% ipython --no-banner

In [1]: import numpy as np

In [2]: import numpy.linalg as la

In [3]: np.set_printoptions(precision=3, suppress=True, linewidth=140, floatmode="fixed")

In [4]: K = np.loadtxt("arr.csv", delimiter=",")

In [5]: K
Out[5]: 
array([[-0.525,  2.984,  1.564,  2.285],
       [-1.400, -0.900, -1.500,  1.000],
       [-0.700,  3.000,  1.600,  2.300],
       [ 1.300,  0.900,  1.900, -0.300],
       [-0.300,  1.000, -0.700,  1.000]])

In [6]: O, r_ = la.qr(K)

In [7]: print(O.shape, r_.shape)
(5, 4) (4, 4)

In [8]: print(np.round(abs(r_[0, 0]), 3), round(la.norm(K[:, 0]), 3))
2.123 2.123

In [9]: f = np.array([1, 2])

In [10]: np.convolve(K[0], f)
Out[10]: array([-0.525,  1.934,  7.532,  5.413,  4.570])

In [11]: np.polyval(f, K[0])
Out[11]: array([1.475, 4.984, 3.564, 4.285])

In [12]: arr = np.load("layer2.npy")

In [13]: arr
Out[13]: 
array([[0.000, 0.000, 0.000, 0.000, 9.000, 4.000],
       [0.000, 0.000, 0.000, 0.000, 1.000, 7.000],
       [0.000, 0.000, 0.000, 0.000, 3.000, 5.000],
       [0.000, 0.000, 0.000, 0.000, 9.000, 8.000],
       [9.000, 1.000, 3.000, 9.000, 0.000, 0.000],
       [4.000, 7.000, 5.000, 8.000, 0.000, 0.000]])

In [14]: arr.reshape(-1, 2)
Out[14]: 
array([[0.000, 0.000],
       [0.000, 0.000],
       [9.000, 4.000],
       [0.000, 0.000],
       [0.000, 0.000],
       [1.000, 7.000],
       [0.000, 0.000],
       [0.000, 0.000],
       [3.000, 5.000],
       [0.000, 0.000],
       [0.000, 0.000],
       [9.000, 8.000],
       [9.000, 1.000],
       [3.000, 9.000],
       [0.000, 0.000],
       [4.000, 7.000],
       [5.000, 8.000],
       [0.000, 0.000]])

In [15]: arr.reshape(2, -1)
Out[15]: 
array([[0.000, 0.000, 0.000, 0.000, 9.000, 4.000, 0.000, 0.000, 0.000, 0.000, 1.000, 7.000, 0.000, 0.000, 0.000, 0.000, 3.000, 5.000],
       [0.000, 0.000, 0.000, 0.000, 9.000, 8.000, 9.000, 1.000, 3.000, 9.000, 0.000, 0.000, 4.000, 7.000, 5.000, 8.000, 0.000, 0.000]])

In [16]: t3 = arr.reshape(6, 2, -1)

In [17]: print(t3.sum(axis=1))
[[ 0.000  9.000  4.000]
 [ 0.000  1.000  7.000]
 [ 0.000  3.000  5.000]
 [ 0.000  9.000  8.000]
 [18.000  1.000  3.000]
 [12.000  7.000  5.000]]

In [18]: print(t3.transpose(1, 0, 2))
[[[0.000 0.000 0.000]
  [0.000 0.000 0.000]
  [0.000 0.000 0.000]
  [0.000 0.000 0.000]
  [9.000 1.000 3.000]
  [4.000 7.000 5.000]]

 [[0.000 9.000 4.000]
  [0.000 1.000 7.000]
  [0.000 3.000 5.000]
  [0.000 9.000 8.000]
  [9.000 0.000 0.000]
  [8.000 0.000 0.000]]]

In [19]: np.einsum("ihd,ihd->ih", t3, t3)
Out[19]: 
array([[  0.000,  97.000],
       [  0.000,  50.000],
       [  0.000,  34.000],
       [  0.000, 145.000],
       [ 91.000,  81.000],
       [ 90.000,  64.000]])

In [20]: ev, vecs = la.eigh(arr)

In [21]: print(np.unique(ev.round(6) + 0, return_counts=True)[1])
[1 1 2 1 1]

In [22]: np.round(vecs.T @ vecs, 3) + 0
Out[22]: 
array([[1.000, 0.000, 0.000, 0.000, 0.000, 0.000],
       [0.000, 1.000, 0.000, 0.000, 0.000, 0.000],
       [0.000, 0.000, 1.000, 0.000, 0.000, 0.000],
       [0.000, 0.000, 0.000, 1.000, 0.000, 0.000],
       [0.000, 0.000, 0.000, 0.000, 1.000, 0.000],
       [0.000, 0.000, 0.000, 0.000, 0.000, 1.000]])

In [23]: np.abs(vecs[:, -1]).round(6).argmax()
Out[23]: np.int64(4)

In [24]: (ev > 1e-8).sum(), (ev < -1e-8).sum()
Out[24]: (np.int64(2), np.int64(2))

In [25]: np.abs(vecs[:, -1])
Out[25]: array([0.384, 0.227, 0.231, 0.497, 0.517, 0.482])

In [26]: print(ev.round(3) + 0)
[-17.126  -5.717   0.000   0.000   5.717  17.126]

In [27]: [round(float(x), 3) for x in la.svd(arr, compute_uv=False)[:3]]
Out[27]: [17.126, 17.126, 5.717]

In [28]: np.argsort(-la.norm(arr, axis=0).round(6), kind="stable")[:3]
Out[28]: array([4, 5, 3])

In [29]: la.matrix_rank(arr, rtol=0.1)
Out[29]: np.int64(4)

In [30]: np.all(la.eigvalsh(arr) > 0)
Out[30]: np.False_

In [31]: print(round(la.eigvalsh(arr).min(), 3))
-17.126

In [32]: def softmax(z):
    ...:     e = np.exp(z - z.max(axis=-1, keepdims=True))
    ...:     return e / e.sum(axis=-1, keepdims=True)
    ...: 

In [33]: softmax(arr).sum(axis=1)
Out[33]: array([1.000, 1.000, 1.000, 1.000, 1.000, 1.000])

In [34]: S = arr @ arr.T / np.sqrt(6)

In [35]: print(np.round(softmax(S)[3] @ arr, 3) + 0)
[0.000 0.000 0.000 0.000 9.000 8.000]

In [36]: softmax(S).round(6).argmax(axis=1)
Out[36]: array([3, 3, 3, 3, 4, 5])

In [37]: W0 = np.load("case18.npy")

In [38]: W0
Out[38]: 
array([[0, 7, 0, 0, 0],
       [0, 3, 1, 0, 0],
       [0, 4, 2, 0, 0],
       [0, 3, 1, 1, 1],
       [0, 5, 0, 0, 0],
       [0, 4, 2, 0, 0],
       [0, 3, 4, 0, 0],
       [0, 3, 1, 0, 0],
       [0, 3, 1, 0, 0],
       [0, 6, 0, 0, 0],
       [0, 7, 0, 0, 0],
       [0, 1, 2, 2, 0],
       [0, 5, 0, 0, 1]])

In [39]: # null space of dimension 1

In [40]: rank = la.matrix_rank(arr)

In [41]: print(rank)
4

In [42]: null = la.svd(arr)[2][rank:].T

In [43]: [int(la.matrix_rank(np.delete(arr, i, axis=0))) for i in range(6)]
Out[43]: [4, 4, 4, 4, 3, 3]

In [44]: [int(la.matrix_rank(arr[:i])) for i in range(1, len(arr) + 1)]
Out[44]: [1, 2, 2, 2, 3, 4]

In [45]: null.shape
Out[45]: (6, 2)

In [46]: round(np.trace(la.pinv(W0) @ W0), 3)
Out[46]: np.float64(4.0)

In [47]: np.abs(np.diag(la.qr(W0)[1])) > 1e-9
Out[47]: array([False,  True,  True,  True,  True])

In [48]: np.round(W0 @ la.pinv(W0) @ W0, 3) + 0
Out[48]: 
array([[0.000, 7.000, 0.000, 0.000, 0.000],
       [0.000, 3.000, 1.000, 0.000, 0.000],
       [0.000, 4.000, 2.000, 0.000, 0.000],
       [0.000, 3.000, 1.000, 1.000, 1.000],
       [0.000, 5.000, 0.000, 0.000, 0.000],
       [0.000, 4.000, 2.000, 0.000, 0.000],
       [0.000, 3.000, 4.000, 0.000, 0.000],
       [0.000, 3.000, 1.000, 0.000, 0.000],
       [0.000, 3.000, 1.000, 0.000, 0.000],
       [0.000, 6.000, 0.000, 0.000, 0.000],
       [0.000, 7.000, 0.000, 0.000, 0.000],
       [0.000, 1.000, 2.000, 2.000, 0.000],
       [0.000, 5.000, 0.000, 0.000, 1.000]])

In [49]: la.lstsq(W0[:-1].T, W0[-1])[2]
Out[49]: np.int32(4)

In [50]: np.allclose(W0[:-1].T @ la.lstsq(W0[:-1].T, W0[-1])[0], W0[-1])
Out[50]: True

In [51]: np.unique(W0.round(6), axis=0).shape
Out[51]: (9, 5)
